% ipython --no-banner

In [1]: import numpy as np

In [2]: from numpy import linalg as LA

In [3]: np.set_printoptions(precision=1, suppress=True, linewidth=160)

In [4]: def tidy(a):
   ...:     return np.round(a, 1) + 0
   ...: 

In [5]: E = np.load("arr.npy")

In [6]: E
Out[6]: 
array([[ 3,  4,  5,  6,  7,  8,  9],
       [10, 11, 12, 13, 14, 15, 16],
       [17, 18, 19, 20, 21, 22, 23],
       [24, 25, 26, 27, 28, 29, 30],
       [31, 32, 33, 34, 35, 36, 37],
       [38, 39, 40, 41, 42, 43, 44],
       [45, 46, 47, 48, 49, 50, 51],
       [52, 53, 54, 55, 56, 57, 58],
       [59, 60, 61, 62, 63, 64, 65],
       [66, 67, 68, 69, 70, 71, 72]])

In [7]: x = np.array([5, 1, -5, -2, -1, -4, -1])

In [8]: (E * x).sum(axis=1)
Out[8]: array([ -66, -115, -164, -213, -262, -311, -360, -409, -458, -507])

In [9]: LA.cond(E) > 100
Out[9]: np.True_

In [10]: [round(float(x), 1) for x in LA.svd(E, compute_uv=False)[:3]]
Out[10]: [356.3, 7.9, 0.0]

In [11]: np.argsort(-LA.norm(E, axis=0).round(6), kind="stable")[:3]
Out[11]: array([6, 5, 4])

In [12]: Y = np.array([[-8, -1, 6],
    ...:     [2, 7, 6],
    ...:     [-1, 4, -2],
    ...:     [-8, 0, -7],
    ...:     [9, 2, 8],
    ...:     [-7, -9, 0],
    ...:     [3, -5, 6]])

In [13]: np.einsum("ik,kj->ij", E, Y)
Out[13]: 
array([[ -35,  -58,  100],
       [-105,  -72,  219],
       [-175,  -86,  338],
       [-245, -100,  457],
       [-315, -114,  576],
       [-385, -128,  695],
       [-455, -142,  814],
       [-525, -156,  933],
       [-595, -170, 1052],
       [-665, -184, 1171]])

In [14]: Y = np.array([[-1, 1], [-2, 2]])

In [15]: basis = np.array([[-1, -2, -1], [2, -2, 1], [2, -2, -1]])

In [16]: X = np.kron(Y, basis)

In [17]: X
Out[17]: 
array([[ 1,  2,  1, -1, -2, -1],
       [-2,  2, -1,  2, -2,  1],
       [-2,  2,  1,  2, -2, -1],
       [ 2,  4,  2, -2, -4, -2],
       [-4,  4, -2,  4, -4,  2],
       [-4,  4,  2,  4, -4, -2]])

In [18]: rng = np.random.default_rng(725)

In [19]: lab = rng.permutation(6)

In [20]: lab
Out[20]: array([1, 2, 3, 4, 0, 5])

In [21]: Y = X[lab][:, lab]

In [22]: tidy(LA.det(Y)), tidy(LA.det(X[lab]))
Out[22]: (np.float64(0.0), np.float64(0.0))

In [23]: np.allclose(Y, X)
Out[23]: False

In [24]: Y
Out[24]: 
array([[ 2, -1,  2, -2, -2,  1],
       [ 2,  1,  2, -2, -2, -1],
       [ 4,  2, -2, -4,  2, -2],
       [ 4, -2,  4, -4, -4,  2],
       [ 2,  1, -1, -2,  1, -1],
       [ 4,  2,  4, -4, -4, -2]])

In [25]: np.trace(Y)
Out[25]: np.int64(-4)

In [26]: left, sigma, VT = LA.svd(Y)

In [27]: evecs = VT[:(sigma > 1e-8).sum()]

In [28]: x = Y[5] + 2 * Y[1] + rng.integers(2) * np.eye(6)[2]

In [29]: x
Out[29]: array([ 8.,  4.,  8., -8., -8., -4.])

In [30]: LA.matrix_rank(np.vstack([Y, x]))
Out[30]: np.int64(3)

In [31]: tidy(evecs.T @ evecs)
Out[31]: 
array([[ 0.5,  0. ,  0. , -0.5,  0. ,  0. ],
       [ 0. ,  0.5,  0. ,  0. ,  0. , -0.5],
       [ 0. ,  0. ,  0.5,  0. , -0.5,  0. ],
       [-0.5,  0. ,  0. ,  0.5,  0. ,  0. ],
       [ 0. ,  0. , -0.5,  0. ,  0.5,  0. ],
       [ 0. , -0.5,  0. ,  0. ,  0. ,  0.5]])

In [32]: np.allclose(evecs.T @ evecs @ x, x)
Out[32]: True

In [33]: tidy(LA.norm(x - evecs.T @ evecs @ x))
Out[33]: np.float64(0.0)

In [34]: rank = LA.matrix_rank(X)

In [35]: rank
Out[35]: np.int64(3)

In [36]: N = LA.svd(X)[2][rank:].T

In [37]: [int(LA.matrix_rank(X[:, :j + 1])) for j in range(6)]
Out[37]: [1, 2, 3, 3, 3, 3]

In [38]: np.allclose(X @ N, 0)
Out[38]: True

In [39]: [int(LA.matrix_rank(X[:i])) for i in range(1, len(X) + 1)]
Out[39]: [1, 2, 3, 3, 3, 3]

In [40]: def softmax(z):
    ...:     e = np.exp(z - z.max(axis=-1, keepdims=True))
    ...:     return e / e.sum(axis=-1, keepdims=True)
    ...: 

In [41]: tidy(softmax(X[4]))
Out[41]: array([0. , 0.5, 0. , 0.5, 0. , 0.1])

In [42]: scores = X @ X.T / np.sqrt(6)

In [43]: tidy(softmax(scores + np.triu(np.full(scores.shape, -np.inf), 1)))
Out[43]: 
array([[1. , 0. , 0. , 0. , 0. , 0. ],
       [0. , 1. , 0. , 0. , 0. , 0. ],
       [0. , 0.2, 0.8, 0. , 0. , 0. ],
       [0. , 0. , 0. , 1. , 0. , 0. ],
       [0. , 0. , 0. , 0. , 1. , 0. ],
       [0. , 0. , 0. , 0. , 0. , 1. ]])

In [44]: softmax(scores).round(6).argmax(axis=1)
Out[44]: array([3, 4, 5, 3, 4, 5])
